In [1]: import numpy as np

In [2]: from numpy import linalg as LA

In [3]: np.set_printoptions(suppress=True, linewidth=200)

In [4]: X = np.loadtxt("case13.csv", delimiter=",")

In [5]: X.round(3)
Out[5]: 
array([[1.   , 0.   , 0.   ],
       [0.333, 0.333, 0.333],
       [0.   , 0.   , 1.   ]])

In [6]: rng = np.random.default_rng(15196)

In [7]: labels = rng.permutation(3)

In [8]: labels
Out[8]: array([1, 2, 0])

In [9]: other = X[labels][:, labels]

In [10]: round(float(LA.det(other)), 3), round(LA.det(X[labels]), 3)
Out[10]: (0.333, np.float64(0.333))

In [11]: np.round(np.sort(np.abs(LA.eigvals(other))), 3)
Out[11]: array([0.333, 1.   , 1.   ])

In [12]: Q, R = LA.qr(X)

In [13]: np.allclose(R.T @ R, X.T @ X)
Out[13]: True

In [14]: np.round(Q @ R, 3) + 0
Out[14]: 
array([[1.   , 0.   , 0.   ],
       [0.333, 0.333, 0.333],
       [0.   , 0.   , 1.   ]])

In [15]: np.trace(Q @ Q.T)
Out[15]: np.float64(3.0)

In [16]: np.round(Q.T @ Q, 3) + 0
Out[16]: 
array([[1., 0., 0.],
       [0., 1., 0.],
       [0., 0., 1.]])

In [17]: R.round(3)
Out[17]: 
array([[-1.054, -0.105, -0.105],
       [ 0.   ,  0.316,  0.316],
       [ 0.   ,  0.   ,  1.   ]])

In [18]: M = np.load("dump.npy")

In [19]: M
Out[19]: 
array([[ 10., -30.,  26., -11.],
       [ 20., -42.,  28., -10.],
       [ 21., -36.,  21.,  -9.],
       [  6.,  -6.,   0.,  -3.]])

In [20]: def softmax(z):
    ...:     e = np.exp(z - z.max(axis=-1, keepdims=True))
    ...:     return e / e.sum(axis=-1, keepdims=True)
    ...: 

In [21]: np.round(softmax(10 * M[3]), 3) + 0
Out[21]: array([1., 0., 0., 0.])

In [22]: att = M @ M.T / np.sqrt(4)

In [23]: np.round(softmax(att + np.triu(np.full(att.shape, -np.inf), 1)), 3) + 0
Out[23]: 
array([[1., 0., 0., 0.],
       [0., 1., 0., 0.],
       [0., 1., 0., 0.],
       [0., 1., 0., 0.]])

In [24]: np.round(softmax(att), 3) + 0
Out[24]: 
array([[0., 1., 0., 0.],
       [0., 1., 0., 0.],
       [0., 1., 0., 0.],
       [0., 1., 0., 0.]])

In [25]: K = np.loadtxt("arr.csv", delimiter=",")

In [26]: K
Out[26]: 
array([[ 3.,  1.,  3.,  1.,  3.,  1.],
       [-2., -1., -2., -1., -2., -1.],
       [ 3., -2.,  3., -2.,  3., -2.],
       [ 3.,  1.,  3.,  1.,  3.,  1.],
       [-2., -1., -2., -1., -2., -1.],
       [ 3., -2.,  3., -2.,  3., -2.]])

In [27]: # column 2 repeats column 0

In [28]: left, sig, VT = LA.svd(K)

In [29]: np.argmax(sig[:-1] / (sig[1:] + 1e-6)) + 1
Out[29]: np.int64(2)

In [30]: other = left[:, :2] @ np.diag(sig[:2]) @ VT[:2]

In [31]: round(float(LA.norm(K - other) / LA.norm(K)), 3)
Out[31]: 0.0

In [32]: m1 = np.load("a.npy")

In [33]: m1
Out[33]: 
array([[-0.888,  0.017, -0.329],
       [-2.698,  0.006, -0.897],
       [-2.562, -0.032, -0.847],
       [ 1.578, -0.02 ,  0.525],
       [ 3.822,  0.   ,  1.233],
       [ 9.438, -0.014,  3.13 ],
       [ 0.448, -0.001,  0.169],
       [ 6.11 , -0.013,  2.017],
       [-2.482, -0.02 , -0.806],
       [ 1.336,  0.006,  0.436],
       [ 2.025,  0.01 ,  0.688],
       [ 0.881, -0.023,  0.263],
       [-1.698, -0.011, -0.551],
       [ 0.414,  0.005,  0.146],
       [-0.758,  0.017, -0.244],
       [ 3.377, -0.021,  1.096],
       [ 4.163, -0.011,  1.383],
       [ 1.173,  0.012,  0.369],
       [-3.045, -0.011, -1.021],
       [-1.212,  0.019, -0.394],
       [-0.747, -0.03 , -0.278],
       [ 5.286, -0.02 ,  1.789],
       [-3.108,  0.018, -1.035],
       [-1.022, -0.005, -0.383],
       [ 2.175, -0.01 ,  0.705],
       [-1.485, -0.017, -0.513],
       [-1.4  ,  0.028, -0.454]])

In [34]: # column 0 is much longer than the rest

In [35]: gram = np.cov(m1, rowvar=False)

In [36]: np.median(m1, axis=0)
Out[36]: array([ 0.414, -0.01 ,  0.146])

In [37]: gram.round(3) + 0
Out[37]: 
array([[ 9.623, -0.012,  3.194],
       [-0.012,  0.   , -0.004],
       [ 3.194, -0.004,  1.061]])

In [38]: np.round(m1.std(axis=0), 3)
Out[38]: array([3.044, 0.016, 1.011])

In [39]: np.round(np.corrcoef(m1.T), 3)
Out[39]: 
array([[ 1.   , -0.228,  1.   ],
       [-0.228,  1.   , -0.226],
       [ 1.   , -0.226,  1.   ]])

In [40]: np.round(LA.eigvalsh(gram)[::-1], 3) + 0
Out[40]: array([10.683,  0.   ,  0.   ])

In [41]: labels = m1[:, 1] > np.median(m1[:, 1])

In [42]: f = m1[labels].mean(axis=0) - m1[~labels].mean(axis=0)

In [43]: ((m1 - m1.mean(axis=0)) @ f > 0).astype(int)
Out[43]: array([1, 1, 1, 0, 0, 0, 1, 0, 1, 0, 0, 0, 1, 1, 1, 0, 0, 0, 1, 1, 1, 0, 1, 1, 0, 1, 1])

In [44]: arr = np.loadtxt("mat.csv", delimiter=",")

In [45]: arr
Out[45]: 
array([[-4.,  0.,  0.],
       [ 0., -4.,  0.],
       [ 0.,  0., -4.]])

In [46]: other = LA.inv(arr)

In [47]: np.round(LA.det(arr) * LA.det(other), 3)
Out[47]: np.float64(1.0)

In [48]: np.round(LA.slogdet(arr)[0], 3)
Out[48]: np.float64(-1.0)

In [49]: (np.abs(other) > 1e-9).astype(int)
Out[49]: 
array([[1, 0, 0],
       [0, 1, 0],
       [0, 0, 1]])

In [50]: round(LA.cond(arr), 3)
Out[50]: np.float64(1.0)

In [51]: arr @ other
Out[51]: 
array([[1., 0., 0.],
       [0., 1., 0.],
       [0., 0., 1.]])

In [52]: np.round(LA.det(arr) * other, 3)
Out[52]: 
array([[16.,  0.,  0.],
       [ 0., 16.,  0.],
       [ 0.,  0., 16.]])

In [53]: F = np.loadtxt("layer17.csv", delimiter=",")

In [54]: F
Out[54]: 
array([[-2.1, -1.8,  1.5],
       [ 2.5,  1.2, -0.7],
       [ 3.4,  0. , -1.3],
       [ 0.4,  1.1, -0.2],
       [-1.4, -0.8,  2.1],
       [-1.7, -0.9, -1.5],
       [ 1.8,  0.4, -1.3],
       [ 0.1,  0.3,  1.7],
       [-0.8,  1.8,  0.1],
       [-0.6, -1.3,  0.4],
       [ 0.2,  0.4,  1.6],
       [ 1.2,  0.7, -0.1],
       [ 0.2, -3.7, -1.1],
       [-1.5, -4.5, -7.5],
       [ 1.2,  0.2, -1. ],
       [ 0. , -0.3,  0.6],
       [ 0.5, -0.1,  0.1],
       [ 1.3,  0.2,  0.4],
       [-0.5,  2. , -1.4],
       [ 0.6,  0. ,  0.8],
       [-0.3,  0.2, -0.2],
       [ 1.7,  0. , -0.3],
       [ 1.2,  0.3, -1.2],
       [ 0.2,  0. , -1.4]])

In [55]: other = np.c_[F[:, :1] @ np.array([[-2]]), np.array([5, -4, 3, -2, -3, -2, 5, -3, 3, -1, -3, -5, 4, 4, 3, 4, 1, -2, -3, -3, 1, 5, -5, 0])]

In [56]: other
Out[56]: 
array([[ 4.2,  5. ],
       [-5. , -4. ],
       [-6.8,  3. ],
       [-0.8, -2. ],
       [ 2.8, -3. ],
       [ 3.4, -2. ],
       [-3.6,  5. ],
       [-0.2, -3. ],
       [ 1.6,  3. ],
       [ 1.2, -1. ],
       [-0.4, -3. ],
       [-2.4, -5. ],
       [-0.4,  4. ],
       [ 3. ,  4. ],
       [-2.4,  3. ],
       [ 0. ,  4. ],
       [-1. ,  1. ],
       [-2.6, -2. ],
       [ 1. , -3. ],
       [-1.2, -3. ],
       [ 0.6,  1. ],
       [-3.4,  5. ],
       [-2.4, -5. ],
       [-0.4,  0. ]])

In [57]: np.round(LA.norm(LA.qr(F)[0].T @ other, axis=0) ** 2 / ((other ** 2).sum(axis=0) + 1e-12), 3)
Out[57]: array([1.   , 0.192])

In [58]: LA.matrix_rank(other)
Out[58]: np.int64(2)

In [59]: other = np.array([[8, 5, 2, 1], [6, -1, 2, 4]])

In [60]: feats = other.T @ other

In [61]: feats
Out[61]: 
array([[100,  34,  28,  32],
       [ 34,  26,   8,   1],
       [ 28,   8,   8,  10],
       [ 32,   1,  10,  17]])

In [62]: left, sig, VT = LA.svd(feats, full_matrices=False)

In [63]: np.round(np.sqrt((sig ** 2).sum()), 3), round(LA.norm(feats), 3)
Out[63]: (np.float64(131.48), np.float64(131.48))

In [64]: np.round(VT @ VT.T, 3) + 0
Out[64]: 
array([[1., 0., 0., 0.],
       [0., 1., 0., 0.],
       [0., 0., 1., 0.],
       [0., 0., 0., 1.]])

In [65]: np.abs(left[:, 0]).round(6).argmax()
Out[65]: np.int64(0)

In [66]: np.round(left.T @ feats @ VT.T, 3) + 0
Out[66]: 
array([[129.752,   0.   ,   0.   ,   0.   ],
       [  0.   ,  21.248,   0.   ,   0.   ],
       [  0.   ,   0.   ,   0.   ,   0.   ],
       [  0.   ,   0.   ,   0.   ,   0.   ]])

In [67]: (sig > 1e-8).sum()
Out[67]: np.int64(2)

In [68]: left.shape, sig.shape, VT.shape
Out[68]: ((4, 4), (4,), (4, 4))

In [69]: np.round(left.T @ left, 3) + 0
Out[69]: 
array([[1., 0., 0., 0.],
       [0., 1., 0., 0.],
       [0., 0., 1., 0.],
       [0., 0., 0., 1.]])

In [70]: sig.round(3) + 0
Out[70]: array([129.752,  21.248,   0.   ,   0.   ])

In [71]: np.round(sig / sig[0], 3) + 0
Out[71]: array([1.   , 0.164, 0.   , 0.   ])

In [72]: np.round(np.abs(VT[0]), 3)
Out[72]: array([0.877, 0.309, 0.245, 0.273])

In [73]: rk = LA.matrix_rank(feats)

In [74]: rk
Out[74]: np.int64(2)

In [75]: N = LA.svd(feats)[2][rk:].T

In [76]: np.round(N @ N.T, 3)
Out[76]: 
array([[ 0.225, -0.215, -0.222, -0.281],
       [-0.215,  0.264,  0.009,  0.384],
       [-0.222,  0.009,  0.929, -0.129],
       [-0.281,  0.384, -0.129,  0.582]])

In [77]: np.round(feats @ N, 3) + 0
Out[77]: 
array([[0., 0.],
       [0., 0.],
       [0., 0.],
       [0., 0.]])

In [78]: N.shape
Out[78]: (4, 2)

In [79]: LA.matrix_rank(feats.T @ feats), LA.matrix_rank(feats @ feats.T)
Out[79]: (np.int64(2), np.int64(2))

In [80]: other = np.array([[0, 0, 1], [-3, 2, 3], [3, 1, 1], [-3, 2, 2]])

In [81]: np.vstack([feats, other.T]).shape
Out[81]: (7, 4)

In [82]: vals, evecs = LA.eigh(feats)

In [83]: np.abs(evecs[:, -1]).round(6).argmax()
Out[83]: np.int64(0)

In [84]: vals.sum(), np.trace(feats)
Out[84]: (np.float64(151.0), np.int64(151))

In [85]: np.round(evecs @ np.diag(vals) @ evecs.T, 3)
Out[85]: 
array([[100.,  34.,  28.,  32.],
       [ 34.,  26.,   8.,   1.],
       [ 28.,   8.,   8.,  10.],
       [ 32.,   1.,  10.,  17.]])

In [86]: np.round(LA.eigvalsh(feats @ feats), 3) + 0
Out[86]: array([    0.   ,     0.   ,   451.489, 16835.511])

In [87]: np.round(evecs.T @ feats @ evecs, 3) + 0
Out[87]: 
array([[  0.   ,   0.   ,   0.   ,   0.   ],
       [  0.   ,   0.   ,   0.   ,   0.   ],
       [  0.   ,   0.   ,  21.248,   0.   ],
       [  0.   ,   0.   ,   0.   , 129.752]])

In [88]: np.round(np.abs(evecs[:, -1]), 3)
Out[88]: array([0.877, 0.309, 0.245, 0.273])

In [89]: np.round(LA.svd(feats, compute_uv=False), 3) + 0
Out[89]: array([129.752,  21.248,   0.   ,   0.   ])

In [90]: (vals > 1e-8).sum(), (vals < -1e-8).sum()
Out[90]: (np.int64(2), np.int64(0))

In [91]: data = np.loadtxt("test15.csv", delimiter=",")

In [92]: data
Out[92]: 
array([[ 2.,  2., -2., -2.],
       [ 2.,  0., -2.,  4.],
       [-2., -2.,  4.,  2.],
       [-2.,  4.,  2., -6.]])

In [93]: # symmetric, so the eigenvalues are real

In [94]: w1 = np.array([[-2, 1, -3], [3, -2, 0], [-1, -3, 1], [3, 1, -3]])

In [95]: b = np.array([2, -1, 0])

In [96]: H = np.maximum(data @ w1 + b, 0)

In [97]: (H > 0).astype(int)
Out[97]: 
array([[0, 1, 0],
       [1, 1, 0],
       [1, 0, 1],
       [0, 0, 1]])

In [98]: Z = np.array([[-3, 0, 3], [-1, 2, 0], [-1, 3, 3]])

In [99]: w1 @ Z
Out[99]: 
array([[  8,  -7, -15],
       [ -7,  -4,   9],
       [  5,  -3,   0],
       [ -7,  -7,   0]])

In [100]: (H @ Z).round(6).argmax(axis=1)
Out[100]: array([1, 2, 2, 1])

In [101]: np.all(LA.eigvalsh(data) > 0)
Out[101]: np.False_

In [102]: left, sig, VT = LA.svd(feats)

In [103]: evecs = VT[:(sig > 1e-8).sum()]

In [104]: vec = feats[0] + 5 * feats[3] + rng.integers(2) * np.eye(4)[2]

In [105]: vec
Out[105]: array([260.,  39.,  78., 117.])

In [106]: LA.matrix_rank(np.vstack([feats, vec]))
Out[106]: np.int64(2)

In [107]: np.round(np.diag(evecs.T @ evecs), 3)
Out[107]: array([0.775, 0.736, 0.071, 0.418])

In [108]: labels = rng.permutation(4)

In [109]: labels
Out[109]: array([2, 1, 3, 0])

In [110]: other = data[labels][:, labels]

In [111]: np.allclose(other, data)
Out[111]: False
